% python3 -q
>>> import numpy as np
>>> import numpy.linalg as la
>>> np.set_printoptions(suppress=True, linewidth=160)
>>> rd = lambda a: np.round(a, 2) + 0
>>> K = np.loadtxt("block16.csv", delimiter=",")
>>> rd(K)
array([[-53.13, -57.59, -28.17, -12.9 , -37.29,  38.33, -37.28],
       [-43.26, -48.63, -24.36, -10.75, -28.03,  31.05, -31.64],
       [-34.15, -40.27, -20.69,  -8.87, -19.9 ,  24.55, -26.23],
       [ -6.51, -13.46,  -7.71,  -3.92,   0.24,   6.71,  -7.61],
       [ -6.08, -12.99,  -7.46,  -3.85,   0.44,   6.47,  -7.26],
       [  0.45,  -0.77,  -0.36,  -0.68,   0.38,   0.67,   0.11],
       [  0.36,  -0.59,  -0.28,  -0.54,   0.28,   0.53,   0.1 ],
       [  0.09,  -0.14,  -0.06,  -0.13,   0.06,   0.13,   0.04],
       [ -1.01,   1.14,   0.39,   1.35,  -0.29,  -1.4 ,  -0.58],
       [ -3.62,   3.62,   0.63,   5.36,   1.12,  -6.11,  -3.12],
       [ -5.11,   5.47,   0.5 ,   8.59,   3.67, -10.35,  -5.28],
       [ -6.77,   9.09,   0.1 ,  14.56,  10.19, -18.86,  -9.12],
       [ -7.19,  11.03,  -0.11,  17.58,  14.07, -23.38, -10.95],
       [ -7.21,  18.1 ,  -0.78,  27.75,  29.  , -39.4 , -16.63],
       [ -3.44,  32.77,  -1.63,  46.52,  61.03, -70.89, -25.62]])
>>> # rank 3
>>> la.cond(K) > 100
np.True_
>>> la.matrix_rank(K, rtol=0.1)
np.int64(2)
>>> rd(la.norm(K, 2) / la.norm(K))
np.float64(0.86)
>>> [round(float(x), 2) for x in la.svd(K, compute_uv=False)[:3]]
[180.14, 105.57, 17.51]
>>> D = la.norm(K[:, None] - K[None], axis=-1)
>>> D.mean(axis=1).argmax()
np.int64(14)
>>> D.shape
(15, 15)
>>> W1 = np.array([[0, 0, -1, 2, -2],
...     [0, -1, 2, 2, 0],
...     [1, -1, -1, 1, -1],
...     [-1, -1, 1, 2, -2],
...     [0, 1, 0, 0, 0],
...     [0, 1, -1, 1, 0],
...     [-2, 1, -1, 0, -1]])
>>> coef = np.array([0, 0, -2, 2, 1])
>>> hid = np.maximum(K @ W1 + coef, 0)
>>> la.matrix_rank(hid)
np.int64(5)
>>> rd((hid > 0).mean(axis=0))
array([1.  , 0.53, 0.47, 0.67, 0.67])
>>> C = np.array([[-1, 3], [0, -1], [-2, 3], [0, 3], [0, -2]])
>>> W1 @ C
array([[ 2,  7],
       [-4, 13],
       [ 1,  6],
       [-1, 11],
       [ 0, -1],
       [ 2, -1],
       [ 4, -8]])
>>> mat = np.load("layer15.npy")
>>> mat
array([[ 2,  0,  0,  0,  0,  0],
       [ 1,  0,  0,  0,  0,  0],
       [-2, -2,  0,  0,  0,  0],
       [ 0,  0,  2,  0,  0,  0],
       [ 0,  0,  1,  0,  0,  0],
       [ 0,  0, -2, -2,  0,  0],
       [ 0,  0,  0,  0,  2,  0],
       [ 0,  0,  0,  0,  1,  0],
       [ 0,  0,  0,  0, -2, -2]])
>>> def softmax(z):
...     e = np.exp(z - z.max(axis=-1, keepdims=True))
...     return e / e.sum(axis=-1, keepdims=True)
... 
>>> rd(softmax(mat).sum(axis=1))
array([1., 1., 1., 1., 1., 1., 1., 1., 1.])
>>> rd(softmax(10 * mat[8]))
array([0.25, 0.25, 0.25, 0.25, 0.  , 0.  ])
>>> S = mat @ mat.T / np.sqrt(6)
>>> rd(softmax(S))
array([[0.38, 0.17, 0.01, 0.07, 0.07, 0.07, 0.07, 0.07, 0.07],
       [0.22, 0.15, 0.04, 0.1 , 0.1 , 0.1 , 0.1 , 0.1 , 0.1 ],
       [0.01, 0.01, 0.8 , 0.03, 0.03, 0.03, 0.03, 0.03, 0.03],
       [0.07, 0.07, 0.07, 0.38, 0.17, 0.01, 0.07, 0.07, 0.07],
       [0.1 , 0.1 , 0.1 , 0.22, 0.15, 0.04, 0.1 , 0.1 , 0.1 ],
       [0.03, 0.03, 0.03, 0.01, 0.01, 0.8 , 0.03, 0.03, 0.03],
       [0.07, 0.07, 0.07, 0.07, 0.07, 0.07, 0.38, 0.17, 0.01],
       [0.1 , 0.1 , 0.1 , 0.1 , 0.1 , 0.1 , 0.22, 0.15, 0.04],
       [0.03, 0.03, 0.03, 0.03, 0.03, 0.03, 0.01, 0.01, 0.8 ]])
>>> softmax(S).round(6).argmax(axis=1)
array([0, 0, 2, 3, 3, 5, 6, 6, 8])
>>> P = mat @ la.solve(mat.T @ mat, mat.T)
>>> rd(P @ mat[:, 4])
array([ 0.,  0.,  0.,  0.,  0.,  0.,  2.,  1., -2.])
>>> rd(la.eigvalsh(P))
array([0., 0., 0., 1., 1., 1., 1., 1., 1.])
>>> la.matrix_rank(np.eye(9) - P)
np.int64(3)
>>> rk = la.matrix_rank(K)
>>> rk
np.int64(3)
>>> N = la.svd(K)[2][rk:].T
>>> [int(la.matrix_rank(np.delete(K, i, axis=0))) for i in range(15)]
[3, 3, 3, 3, 3, 3, 3, 3, 3, 3, 3, 3, 3, 3, 3]
>>> la.matrix_rank(K.T @ K), la.matrix_rank(K @ K.T)
(np.int64(3), np.int64(3))
>>> x0 = np.array([-5, -2, 2, 1, -4, 3])
>>> y = mat @ x0
>>> coef, lr = np.zeros(6), 1 / la.norm(mat, 2) ** 2
>>> for i in range(6):
...     coef -= lr * mat.T @ (mat @ coef - y)
...     if i % 2 == 0: print(i, round(la.norm(mat @ coef - y), 2))
... 
0 5.18
2 3.66
4 2.59
>>> rd(coef)
array([-4.88, -2.21,  1.98,  1.03, -3.22,  1.59])
>>> rd(la.cond(mat))
np.float64(2.51)
>>> M = np.array([[0, -2, -1, -1, 1],
...     [-2, 0, -2, -1, -1],
...     [-1, -2, 0, -2, -1],
...     [-1, -1, -2, 0, -2],
...     [1, -1, -1, -2, 0]])
>>> # symmetric
>>> P = np.triu(np.array([[-3, -5, -1, -4, 4],
...     [5, 0, 2, -2, -4],
...     [5, -5, 2, -2, 2],
...     [4, 1, -4, 2, 0],
...     [-2, 2, 3, 1, -3]]), 1) + np.eye(5)
>>> M2 = P @ M @ la.inv(P)
>>> M2
array([[  19.,   95., -158.,  -52.,  635.],
       [  -6.,  -28.,   56.,   35., -199.],
       [   3.,   13.,  -21.,  -10.,   85.],
       [  -1.,   -6.,    9.,    2.,  -40.],
       [   1.,    4.,   -8.,   -6.,   28.]])
>>> A = np.load("sample19.npy")
>>> A
array([[ 1.45, -0.58,  2.54,  3.33, -0.13, -5.95, -3.14, -6.66],
       [ 1.57, -1.72, -3.18, -1.06, -1.3 ,  4.04, -0.56,  2.53],
       [-1.85,  3.9 ,  3.  ,  0.01,  1.23, -3.67,  1.14, -1.1 ],
       [ 1.09,  5.16,  2.44,  1.14, -0.42, -6.04, -2.28, -4.09],
       [ 1.17,  1.56, -0.42, -0.06, -0.78, -0.72, -1.2 , -0.51],
       [ 0.29, -0.8 ,  0.57,  0.94,  0.04, -1.22, -0.7 , -1.66],
       [ 2.1 ,  1.38, -1.04,  0.11, -1.35, -0.63, -2.1 , -0.89],
       [-0.97, -1.04,  0.41,  0.02,  0.64,  0.46,  0.98,  0.4 ],
       [ 0.83, -1.08, -0.47,  0.52, -0.42,  0.04, -0.9 , -0.78],
       [-2.27,  0.52,  1.68, -0.3 ,  1.42, -0.52,  2.12,  0.67],
       [-0.06,  0.74, -0.2 , -0.45, -0.07,  0.33,  0.22,  0.67],
       [ 3.11, -1.54, -4.25, -0.97, -2.29,  4.21, -2.  ,  2.13]])
>>> # rows and columns are dependent
>>> U, sig, vt = la.svd(A)
>>> rd(sig)
array([16.58,  9.66,  6.1 ,  0.  ,  0.  ,  0.  ,  0.  ,  0.  ])
>>> np.argmax(sig[:-1] / (sig[1:] + 1e-6)) + 1
np.int64(3)
>>> M2 = U[:, :3] @ np.diag(sig[:3]) @ vt[:3]
>>> rd(np.abs(A - M2).max())
np.float64(0.0)
>>> rd(la.norm(A - M2) / la.norm(A))
np.float64(0.0)
>>> rd(la.norm(A - M2, 2)), rd(sig[3])
(np.float64(0.0), np.float64(0.0))
>>> rng = np.random.default_rng(529)
>>> t = rng.uniform(0, 2 * np.pi, 35)
>>> q, _ = la.qr(np.array([[-0.3, 0.4],
...     [-0.6, -1.5],
...     [0.3, 0.1],
...     [0.7, 0.0],
...     [-0.8, 0.2],
...     [1.3, 0.7],
...     [1.0, -0.7],
...     [-0.3, -0.5],
...     [1.1, -1.4]]))
>>> J = 10 * np.c_[np.cos(t), np.sin(t)] @ q.T
>>> rd(J)
array([[ 0.17, -6.36,  1.29,  2.32, -2.07,  6.35,  1.27, -2.45, -0.44],
       [ 2.01, -2.96, -0.49, -1.85,  2.72, -1.31, -4.77, -0.72, -7.15],
       [-1.62, -0.74,  1.08,  2.77, -3.39,  4.38,  4.72, -0.64,  5.88],
       [ 1.63, -6.44,  0.48,  0.13,  0.7 ,  3.19, -2.77, -2.16, -5.71],
       [-1.56, -1.08,  1.12,  2.82, -3.4 ,  4.61,  4.65, -0.76,  5.68],
       [-0.37,  6.64, -1.23, -2.12,  1.79, -6.19, -0.79,  2.52,  1.16],
       [ 1.89, -1.19, -0.81, -2.39,  3.16, -2.93, -4.92, -0.06, -6.77],
       [-0.26,  6.49, -1.26, -2.24,  1.95, -6.29, -1.06,  2.48,  0.75],
       [ 1.28,  2.44, -1.25, -2.94,  3.37, -5.42, -4.23,  1.23, -4.69],
       [-1.8 ,  0.45,  0.92,  2.56, -3.28,  3.52,  4.89, -0.22,  6.49],
       [ 1.71, -6.23,  0.39, -0.07,  0.92,  2.8 , -3.04, -2.07, -5.99],
       [-2.01,  3.17,  0.45,  1.77, -2.65,  1.11,  4.72,  0.8 ,  7.17],
       [ 0.96, -7.04,  0.99,  1.39, -0.81,  5.32, -0.74, -2.55, -3.27],
       [ 1.71, -6.23,  0.39, -0.07,  0.92,  2.8 , -3.04, -2.07, -5.99],
       [ 0.39,  5.27, -1.37, -2.74,  2.74, -6.45, -2.55,  2.15, -1.58],
       [-0.23,  6.45, -1.27, -2.26,  1.99, -6.31, -1.13,  2.47,  0.65],
       [-0.69,  6.93, -1.12, -1.76,  1.29, -5.8 ,  0.01,  2.56,  2.28],
       [-1.96,  4.89,  0.04,  0.99, -1.9 , -0.84,  4.1 ,  1.49,  6.92],
       [ 1.64,  0.61, -1.06, -2.75,  3.38, -4.3 , -4.75,  0.6 , -5.95],
       [ 2.01, -3.51, -0.38, -1.64,  2.53, -0.76, -4.64, -0.93, -7.17],
       [ 1.38, -6.87,  0.71,  0.69,  0.05,  4.21, -1.94, -2.39, -4.77],
       [-0.44, -5.17,  1.37,  2.76, -2.78,  6.44,  2.64, -2.12,  1.73],
       [-1.92,  1.57,  0.74,  2.29, -3.09,  2.6 ,  4.92,  0.2 ,  6.89],
       [-0.62,  6.88, -1.15, -1.85,  1.41, -5.91, -0.18,  2.56,  2.03],
       [-0.62,  6.88, -1.15, -1.85,  1.41, -5.91, -0.17,  2.56,  2.03],
       [ 2.01, -3.83, -0.31, -1.51,  2.41, -0.41, -4.55, -1.06, -7.15],
       [-2.01,  3.66,  0.34,  1.58, -2.48,  0.6 ,  4.6 ,  0.99,  7.16],
       [ 1.63,  0.7 , -1.07, -2.77,  3.38, -4.36, -4.73,  0.63, -5.9 ],
       [ 1.96, -4.9 , -0.04, -0.99,  1.9 ,  0.85, -4.09, -1.49, -6.92],
       [-1.94,  5.1 , -0.02,  0.87, -1.78, -1.11,  3.98,  1.58,  6.84],
       [ 1.25,  2.57, -1.26, -2.94,  3.36, -5.49, -4.19,  1.28, -4.59],
       [-1.59, -0.96,  1.1 ,  2.8 , -3.39,  4.53,  4.68, -0.72,  5.75],
       [ 1.92, -1.55, -0.75, -2.29,  3.09, -2.62, -4.92, -0.19, -6.89],
       [-1.  ,  7.04, -0.96, -1.33,  0.74, -5.23,  0.85,  2.54,  3.41],
       [-1.94,  5.09, -0.01,  0.88, -1.79, -1.09,  3.99,  1.57,  6.84]])
>>> cov = np.cov(J, rowvar=False)
>>> np.argwhere(np.triu(np.abs(np.corrcoef(J.T)) > 0.8, 1))
array([[0, 6],
       [0, 8],
       [1, 7],
       [2, 3],
       [2, 4],
       [2, 5],
       [3, 4],
       [3, 5],
       [3, 6],
       [4, 6],
       [5, 7],
       [6, 8]])
>>> rd(np.corrcoef(J.T))
array([[ 1.  , -0.56, -0.3 , -0.6 ,  0.78, -0.12, -0.95, -0.42, -1.  ],
       [-0.56,  1.  , -0.62, -0.33,  0.08, -0.76,  0.29,  0.99,  0.54],
       [-0.3 , -0.62,  1.  ,  0.94, -0.83,  0.98,  0.57, -0.74,  0.32],
       [-0.6 , -0.33,  0.94,  1.  , -0.97,  0.87,  0.81, -0.47,  0.62],
       [ 0.78,  0.08, -0.83, -0.97,  1.  , -0.71, -0.93,  0.24, -0.8 ],
       [-0.12, -0.76,  0.98,  0.87, -0.71,  1.  ,  0.41, -0.85,  0.14],
       [-0.95,  0.29,  0.57,  0.81, -0.93,  0.41,  1.  ,  0.13,  0.96],
       [-0.42,  0.99, -0.74, -0.47,  0.24, -0.85,  0.13,  1.  ,  0.4 ],
       [-1.  ,  0.54,  0.32,  0.62, -0.8 ,  0.14,  0.96,  0.4 ,  1.  ]])
>>> rd(J.std(axis=0))
array([1.51, 4.79, 0.9 , 2.01, 2.4 , 4.23, 3.63, 1.71, 5.37])
>>> np.argsort(-J.std(axis=0).round(6), kind="stable")
array([8, 1, 5, 6, 4, 3, 7, 0, 2])
>>> rd(la.eigvalsh(cov)[::-1])
array([57.75, 43.8 ,  0.  ,  0.  ,  0.  ,  0.  ,  0.  ,  0.  ,  0.  ])
>>> cov.shape
(9, 9)
